$ python3 -q
>>> import numpy as np
>>> from numpy import linalg as LA
>>> np.set_printoptions(precision=1, suppress=True, linewidth=140)
>>> rd = lambda a: np.round(a, 1) + 0
>>> F = np.array([[-2.0, 1.0, 1.0, 1.0, 1.0, 1.0, 1.0],
...     [1.0, -2.0, 1.0, 1.0, 1.0, 1.0, 1.0],
...     [1.0, 1.0, -2.0, 1.0, 1.0, 1.0, 1.0],
...     [1.0, 1.0, 1.0, -2.0, 1.0, 1.0, 1.0],
...     [1.0, 1.0, 1.0, 1.0, -2.0, 1.0, 1.0],
...     [1.0, 1.0, 1.0, 1.0, 1.0, -2.0, 1.0],
...     [1.0, 1.0, 1.0, 1.0, 1.0, 1.0, -2.0]])
>>> w1 = np.array([[2, 2, 1, 0, 0, 1],
...     [2, 2, 2, 0, 2, 2],
...     [1, 2, 1, 0, 2, 1],
...     [0, 1, 0, 1, 2, 2],
...     [1, 2, 2, 0, 0, 0],
...     [0, 0, 0, 2, 1, 0],
...     [1, 0, 1, 0, 0, 1]])
>>> b = np.array([2, 1, 0, 1, 0, 2])
>>> hid = np.maximum(F @ w1 + b, 0)
>>> print(rd((hid > 0).mean(axis=0)))
[1.  1.  1.  0.9 1.  1. ]
>>> print(hid)
[[ 3.  4.  4.  4.  7.  6.]
 [ 3.  4.  1.  4.  1.  3.]
 [ 6.  4.  4.  4.  1.  6.]
 [ 9.  7.  7.  1.  1.  3.]
 [ 6.  4.  1.  4.  7.  9.]
 [ 9. 10.  7.  0.  4.  9.]
 [ 6. 10.  4.  4.  7.  6.]]
>>> print((hid > 0).astype(int))
[[1 1 1 1 1 1]
 [1 1 1 1 1 1]
 [1 1 1 1 1 1]
 [1 1 1 1 1 1]
 [1 1 1 1 1 1]
 [1 1 1 0 1 1]
 [1 1 1 1 1 1]]
>>> C = np.array([[2, -3], [2, 3], [-2, 3], [1, -2], [2, -2], [-3, -1]])
>>> print(w1 @ C)
[[ 3  2]
 [ 2  0]
 [ 5  1]
 [ 1 -5]
 [ 2  9]
 [ 4 -6]
 [-3 -1]]
>>> print((hid @ C).round(6).argmax(axis=1))
[0 0 0 0 0 1 0]
>>> Y = hid / LA.norm(hid, axis=1)
Traceback (most recent call last):
  File "<python-input-14>", line 1, in <module>
    Y = hid / LA.norm(hid, axis=1)
        ~~~~^~~~~~~~~~~~~~~~~~~~~~
ValueError: operands could not be broadcast together with shapes (7,6) (7,) 
>>> Y = hid / LA.norm(hid, axis=1, keepdims=True)
>>> gram = Y @ Y.T
>>> print(rd(gram[3]))
[0.7 0.8 0.9 1.  0.7 0.9 0.8]
>>> print((np.abs(gram) > 0.9).astype(int))
[[1 0 0 0 1 0 1]
 [0 1 1 0 0 0 0]
 [0 1 1 0 0 1 0]
 [0 0 0 1 0 1 0]
 [1 0 0 0 1 0 0]
 [0 0 1 1 0 1 1]
 [1 0 0 0 0 1 1]]
>>> print(rd(np.degrees(np.arccos(np.clip(gram[3, 5], -1, 1)))))
22.1
>>> rng = np.random.default_rng(741)
>>> lab = rng.permutation(7)
>>> print(lab)
[6 1 0 3 4 5 2]
>>> Y = F[lab][:, lab]
>>> print(rd(LA.det(Y)), rd(LA.det(F[lab])))
2916.0 2916.0
>>> print(np.diag(Y))
[-2. -2. -2. -2. -2. -2. -2.]
>>> print(np.trace(Y))
-14.0
>>> print(Y)
[[-2.  1.  1.  1.  1.  1.  1.]
 [ 1. -2.  1.  1.  1.  1.  1.]
 [ 1.  1. -2.  1.  1.  1.  1.]
 [ 1.  1.  1. -2.  1.  1.  1.]
 [ 1.  1.  1.  1. -2.  1.  1.]
 [ 1.  1.  1.  1.  1. -2.  1.]
 [ 1.  1.  1.  1.  1.  1. -2.]]
>>> X = np.load("w.npy")
>>> print(X)
[[1 1 3 2 1 1 1 0 1 2 2 1]
 [3 2 1 2 2 3 1 3 3 1 0 0]
 [2 0 2 3 2 3 2 0 3 2 2 2]
 [3 2 2 2 0 1 0 0 1 0 2 2]
 [1 0 1 0 0 3 2 2 1 3 1 1]
 [2 1 3 3 1 2 0 3 3 2 3 1]
 [0 0 0 1 1 0 3 1 2 1 3 2]
 [3 3 1 1 2 3 0 3 0 0 0 0]
 [3 2 0 2 2 2 1 2 3 0 0 1]
 [1 3 1 1 1 1 2 3 1 2 1 3]
 [2 3 3 3 3 2 3 3 3 2 3 0]
 [2 3 3 3 0 0 1 1 0 3 2 0]]
>>> O, Rm = LA.qr(X)
>>> print(np.trace(O @ O.T))
12.0
>>> print(rd(O))
[[-0.1  0.1 -0.5 -0.2 -0.2  0.3 -0.1 -0.2 -0.1  0.5  0.4  0.3]
 [-0.4 -0.1  0.2  0.  -0.1 -0.1  0.1  0.2 -0.2  0.3 -0.5  0.6]
 [-0.3 -0.5 -0.2  0.3 -0.2 -0.2  0.1 -0.6  0.1 -0.3  0.   0. ]
 [-0.4 -0.1  0.  -0.3  0.5  0.4 -0.4  0.  -0.3 -0.4  0.   0. ]
 [-0.1 -0.2 -0.1 -0.5 -0.1 -0.6 -0.4  0.1  0.   0.2 -0.1 -0.3]
 [-0.3 -0.2 -0.4  0.1  0.1 -0.1  0.5  0.6  0.  -0.2  0.2 -0.1]
 [ 0.   0.   0.   0.5 -0.1  0.  -0.6  0.4  0.4 -0.1  0.2  0.3]
 [-0.4  0.2  0.3 -0.4 -0.3  0.1  0.2 -0.1  0.6 -0.2  0.2  0.1]
 [-0.4 -0.1  0.5  0.3  0.   0.1  0.   0.  -0.2  0.4  0.3 -0.5]
 [-0.1  0.6  0.1  0.   0.  -0.5  0.  -0.1 -0.4 -0.2  0.3  0.2]
 [-0.3  0.4 -0.3  0.1 -0.5  0.2 -0.2  0.1 -0.1 -0.1 -0.4 -0.4]
 [-0.3  0.4 -0.3  0.1  0.6 -0.1  0.  -0.2  0.4  0.3 -0.2 -0.1]]
>>> lab = rng.permutation(12)
>>> Y = X[:, lab] * rng.choice([-1, 1], 12)
>>> print(Y)
[[ 1 -2  2  0 -3  1 -1  1  1 -1  1  2]
 [ 0  0  1  3 -1  3 -1  3  2 -2  3  2]
 [ 2 -2  2  0 -2  3 -2  2  0 -2  3  3]
 [ 2 -2  0  0 -2  1  0  3  2  0  1  2]
 [ 1 -1  3  2 -1  1 -2  1  0  0  3  0]
 [ 1 -3  2  3 -3  3  0  2  1 -1  2  3]
 [ 2 -3  1  1  0  2 -3  0  0 -1  0  1]
 [ 0  0  0  3 -1  0  0  3  3 -2  3  1]
 [ 1  0  0  2  0  3 -1  3  2 -2  2  2]
 [ 3 -1  2  3 -1  1 -2  1  3 -1  1  1]
 [ 0 -3  2  3 -3  3 -3  2  3 -3  2  3]
 [ 0 -2  3  1 -3  0 -1  2  3  0  0  3]]
>>> U, _, Vt = LA.svd(X.T @ Y)
>>> print(rd(LA.lstsq(X, Y)[0]))
[[ 0.  0.  0.  0.  0.  0.  0.  1.  0.  0.  0.  0.]
 [ 0.  0.  0.  0.  0.  0.  0.  0.  1.  0.  0.  0.]
 [ 0.  0.  0.  0. -1.  0.  0.  0.  0.  0.  0.  0.]
 [ 0.  0.  0.  0.  0.  0.  0.  0.  0.  0.  0.  1.]
 [ 0.  0.  0.  0.  0.  0.  0.  0.  0. -1.  0.  0.]
 [ 0.  0.  0.  0.  0.  0.  0.  0.  0.  0.  1.  0.]
 [ 0.  0.  0.  0.  0.  0. -1.  0.  0.  0.  0.  0.]
 [ 0.  0.  0.  1.  0.  0.  0.  0.  0.  0.  0.  0.]
 [ 0.  0.  0.  0.  0.  1.  0.  0.  0.  0.  0.  0.]
 [ 0.  0.  1.  0.  0.  0.  0.  0.  0.  0.  0.  0.]
 [ 0. -1.  0.  0.  0.  0.  0.  0.  0.  0.  0.  0.]
 [ 1.  0.  0.  0.  0.  0.  0.  0.  0.  0.  0.  0.]]
>>> O, Rm = LA.qr(Y)
>>> print(np.trace(O @ O.T))
12.0
>>> print(rd(O))
[[-0.2  0.2 -0.1 -0.3  0.4  0.  -0.2  0.3  0.2 -0.1  0.7 -0.3]
 [ 0.   0.  -0.3  0.4  0.1 -0.4  0.  -0.1  0.   0.3  0.4  0.6]
 [-0.4  0.  -0.1 -0.3  0.1 -0.5 -0.1 -0.1  0.2 -0.4 -0.4  0.3]
 [-0.4  0.   0.4 -0.1  0.4  0.1  0.  -0.4  0.   0.5 -0.1  0.1]
 [-0.2  0.  -0.6  0.  -0.3  0.   0.1 -0.2  0.5  0.4 -0.1 -0.3]
 [-0.2  0.4  0.1  0.3  0.1  0.   0.8  0.2  0.  -0.1 -0.1 -0.1]
 [-0.4  0.2  0.4  0.  -0.7  0.1 -0.1 -0.2  0.  -0.1  0.4  0.1]
 [ 0.   0.   0.   0.5  0.2  0.4 -0.2 -0.3  0.4 -0.5  0.   0. ]
 [-0.2 -0.2  0.   0.3  0.  -0.5  0.  -0.3 -0.3 -0.1  0.  -0.6]
 [-0.6 -0.4 -0.3  0.2  0.   0.3 -0.1  0.4 -0.3  0.  -0.1  0.1]
 [ 0.   0.6  0.   0.3  0.  -0.1 -0.5  0.3  0.   0.2 -0.3 -0.1]
 [ 0.   0.4 -0.4 -0.2  0.1  0.3  0.  -0.5 -0.5 -0.1  0.   0.1]]
>>> print(rd(O @ Rm))
[[ 1. -2.  2.  0. -3.  1. -1.  1.  1. -1.  1.  2.]
 [ 0.  0.  1.  3. -1.  3. -1.  3.  2. -2.  3.  2.]
 [ 2. -2.  2.  0. -2.  3. -2.  2.  0. -2.  3.  3.]
 [ 2. -2.  0.  0. -2.  1.  0.  3.  2.  0.  1.  2.]
 [ 1. -1.  3.  2. -1.  1. -2.  1.  0.  0.  3.  0.]
 [ 1. -3.  2.  3. -3.  3.  0.  2.  1. -1.  2.  3.]
 [ 2. -3.  1.  1.  0.  2. -3.  0.  0. -1.  0.  1.]
 [ 0.  0.  0.  3. -1.  0.  0.  3.  3. -2.  3.  1.]
 [ 1.  0.  0.  2.  0.  3. -1.  3.  2. -2.  2.  2.]
 [ 3. -1.  2.  3. -1.  1. -2.  1.  3. -1.  1.  1.]
 [ 0. -3.  2.  3. -3.  3. -3.  2.  3. -3.  2.  3.]
 [ 0. -2.  3.  1. -3.  0. -1.  2.  3.  0.  0.  3.]]
>>> print(O.shape, Rm.shape)
(12, 12) (12, 12)
>>> K = np.loadtxt("block19.csv", delimiter=",")
>>> print(K)
[[-2.  0.  0.  0.  0.  0.  0.]
 [ 0.  0.  0.  0.  0.  0.  0.]
 [ 0.  0.  1.  0.  0.  0.  0.]
 [ 0.  0.  0.  1.  0.  0.  0.]
 [ 0.  0.  0.  0. -2.  0.  0.]
 [ 0.  0.  0.  0.  0. -1.  0.]
 [ 0.  0.  0.  0.  0.  0. -1.]]
>>> Y = np.array([[-2, -2], [4, -4], [-5, 1], [-2, -4], [-2, -4], [2, 3], [0, -4]])
>>> print(Y.T @ K.T)
[[ 4.  0. -5. -2.  4. -2.  0.]
 [ 4.  0.  1. -4.  8. -3.  4.]]
>>> print(np.einsum("ik,kj->ij", K, Y))
[[ 4.  4.]
 [ 0.  0.]
 [-5.  1.]
 [-2. -4.]
 [ 4.  8.]
 [-2. -3.]
 [ 0.  4.]]
>>> print(LA.matrix_rank(K @ Y))
2
>>> print(np.einsum("ij,ij->i", K, K))
[4. 0. 1. 1. 4. 1. 1.]
>>> print(np.einsum("ik,kj->ji", K, Y))
[[ 4.  0. -5. -2.  4. -2.  0.]
 [ 4.  0.  1. -4.  8. -3.  4.]]
>>> U, sigma, Vt = LA.svd(K)
>>> V = Vt[:(sigma > 1e-8).sum()]
>>> vec = K[1] + 3 * K[6] + rng.integers(2) * np.eye(7)[1]
>>> print(vec)
[ 0.  1.  0.  0.  0.  0. -3.]
>>> print(LA.matrix_rank(np.vstack([K, vec])))
7
>>> print(np.diag(V.T @ V))
[1. 0. 1. 1. 1. 1. 1.]
>>> r = LA.matrix_rank(K)
>>> print(r)
6
>>> ns = LA.svd(K)[2][r:].T
>>> print(ns.shape)
(7, 1)
>>> print([int(LA.matrix_rank(K[:i])) for i in range(1, len(K) + 1)])
[1, 1, 2, 3, 4, 5, 6]
>>> print([int(LA.matrix_rank(np.delete(K, i, axis=0))) for i in range(7)])
[5, 6, 5, 5, 5, 5, 5]
>>> print(K @ ns)
[[0.]
 [0.]
 [0.]
 [0.]
 [0.]
 [0.]
 [0.]]
>>> print([int(LA.matrix_rank(K[:, :j + 1])) for j in range(7)])
[1, 1, 2, 3, 4, 5, 6]
>>> print(ns[:, 0] / ns[np.abs(ns[:, 0]).round(6).argmax(), 0])
[0. 1. 0. 0. 0. 0. 0.]
>>> feats = np.load("layer13.npy")
>>> print(feats)
[[-1. -1.  1. -3.]
 [-2.  1. -2. -1.]
 [ 0.  0.  3.  6.]
 [ 0.  0.  0.  7.]]
>>> vec = np.array([0, 2, 3, 2])
>>> target = feats @ vec
>>> b, lr = np.zeros(4), 1 / LA.norm(feats, 2) ** 2
>>> for i in range(15):
...     b -= lr * feats.T @ (feats @ b - target)
...     if i % 5 == 0: print(i, round(LA.norm(feats @ b - target), 1))
... 
0 5.8
5 3.7
10 2.8
>>> print(rd(b))
[ 0.2 -0.1  2.   2.2]
>>> print(rd(LA.det(X)))
-7589.0
>>> print(np.allclose(X @ X.T, X.T @ X))
False
>>> print(rd(np.sort(np.abs(LA.eigvals(X)))))
[ 0.7  0.7  1.   1.5  1.5  1.7  2.3  2.3  2.7  3.8  3.8 19.2]
>>> print(rd(np.abs(LA.eigvals(X)).max()))
19.2
>>> m1 = np.load("out1.npy")
>>> print(rd(m1))
[[ -1.2   0.4   1.2   3.2   1.5   3.1  -0.5   4.9   3.1   7.1   3.4]
 [  1.6  -1.9   3.2   5.6   4.6   1.    0.3   6.2   1.    1.9   8. ]
 [ -2.8  -5.5   0.1   9.3   2.5   1.6  -2.8   6.5   1.6   2.5  10.3]
 [  8.6   6.6   8.1  -3.1   6.9   1.1   5.7   4.9   1.1   4.    0.9]
 [ 11.6  16.2   9.8 -13.5   5.4   3.6  10.1   1.1   3.6  11.  -10.9]
 [ 10.   -6.4   4.5   5.3   9.1  -2.9   9.3  -4.9  -2.9 -12.5   6.9]
 [  3.8   7.3   7.1  -1.1   4.8   2.8   0.3  11.2   2.8  10.2   3.4]
 [  3.5   7.3   1.5  -7.3   0.2   4.5   7.7  -6.    4.5   8.5 -10.5]
 [  1.8   4.6   1.9  -2.7   1.2   3.8   4.   -0.4   3.8   8.   -3.9]
 [ -4.9  -7.4  -2.3  10.3   0.8   2.   -2.9   3.7   2.    2.1   9.2]
 [  6.6  -6.4   2.7   5.8   6.9  -1.6   7.1  -4.1  -1.6  -9.1   6.4]
 [ 11.4  16.8  11.  -12.6   6.    3.5   8.3   5.    3.5  12.2  -8.5]
 [  2.8   1.    3.7   2.2   4.2   1.7   2.1   4.3   1.7   3.6   4. ]
 [ -4.5  -8.8  -4.2   9.3  -0.1   2.    0.   -2.6   2.   -0.5   5.8]
 [  6.8   7.6   8.4  -2.4   6.3   1.9   2.9   9.1   1.9   7.4   2.5]
 [  6.9   9.5   9.5  -3.2   6.6   2.2   2.   11.7   2.2   9.5   2.7]
 [  9.8  11.    9.3  -7.3   6.5   2.2   6.9   4.7   2.2   7.6  -3.4]
 [ -1.6  -3.9  -2.    4.3   0.5   2.5   2.4  -3.1   2.5   1.9   1.3]
 [ -1.7  -7.5   0.3  10.7   3.6   0.6  -1.8   5.4   0.6  -0.9  11.8]
 [ -2.    6.6   2.9  -0.6   0.4   5.1  -2.4   9.8   5.1  15.1   0.7]
 [ -8.9  -5.   -7.8   4.6  -5.4   5.5  -0.2  -6.7   5.5   7.4  -3.1]
 [  1.4  -4.9   2.4   8.    5.    0.2   0.3   5.1   0.2  -1.2  10.1]
 [  3.6  -3.4   4.8   7.5   6.8  -0.4   0.5   7.8  -0.4  -1.5  11.6]
 [  4.7   9.3   4.2  -7.2   1.9   4.2   6.1  -0.4   4.2  10.2  -7.7]
 [ -5.2  -0.5  -1.7   3.9  -1.4   4.5  -2.3   3.7   4.5   9.8   2. ]
 [ -4.3 -10.5  -4.1  10.9   0.6   1.3  -0.2  -2.3   1.3  -2.5   7.8]
 [ -6.6  -2.5  -3.1   5.5  -2.    4.5  -3.    3.    4.5   9.1   2.9]
 [ -0.2 -10.5  -0.5  11.7   4.4  -0.6   0.6   1.   -0.6  -6.   11.9]
 [  2.    9.4   3.7  -5.9   0.8   5.    3.1   3.1   5.   13.4  -6. ]
 [  1.6   0.4   6.5   7.    6.3   0.9  -3.7  15.8   0.9   5.5  13.3]
 [  4.2   0.4   3.5   1.6   4.6   1.2   4.1   1.4   1.2   1.3   2.7]
 [ -3.9  -3.5  -1.8   5.9  -0.1   3.2  -1.1   2.    3.2   5.2   4.1]
 [  7.7  14.3   7.5 -11.    3.4   4.4   7.2   2.2   4.4  12.8  -9.5]
 [  3.8  11.3   6.6  -5.9   2.8   4.4   2.1   8.1   4.4  14.2  -3.2]
 [  1.2 -11.2  -0.9  11.    4.7  -1.1   2.9  -2.7  -1.1  -8.6  10.2]
 [  1.1  -1.5   0.9   3.    2.4   2.    2.9  -0.3   2.    2.2   2.2]
 [  0.1  -0.8   6.6   9.5   6.5   0.8  -6.4  19.6   0.8   6.1  17. ]
 [  5.6  -0.4   5.4   3.6   6.7   0.    3.2   5.    0.   -0.5   6.9]
 [  9.7   9.4   8.6  -6.3   6.5   1.8   7.3   3.3   1.8   5.8  -2.9]
 [ -2.9   0.9  -1.5   1.   -1.2   4.4   1.   -0.5   4.4   8.6  -2. ]
 [  0.    2.3   1.1   0.1   1.    3.6   2.    1.3   3.6   7.5  -0.9]]
>>> print(np.allclose(m1[:-1].T @ LA.lstsq(m1[:-1].T, m1[-1])[0], m1[-1]))
True
>>> print(LA.lstsq(m1[:-1].T, m1[-1])[2])
4
>>> print(np.unique(m1.round(6), axis=0).shape)
(41, 11)
>>> print(np.abs(np.diag(LA.qr(m1)[1])) > 1e-9)
[ True  True  True  True False False False False False False False]
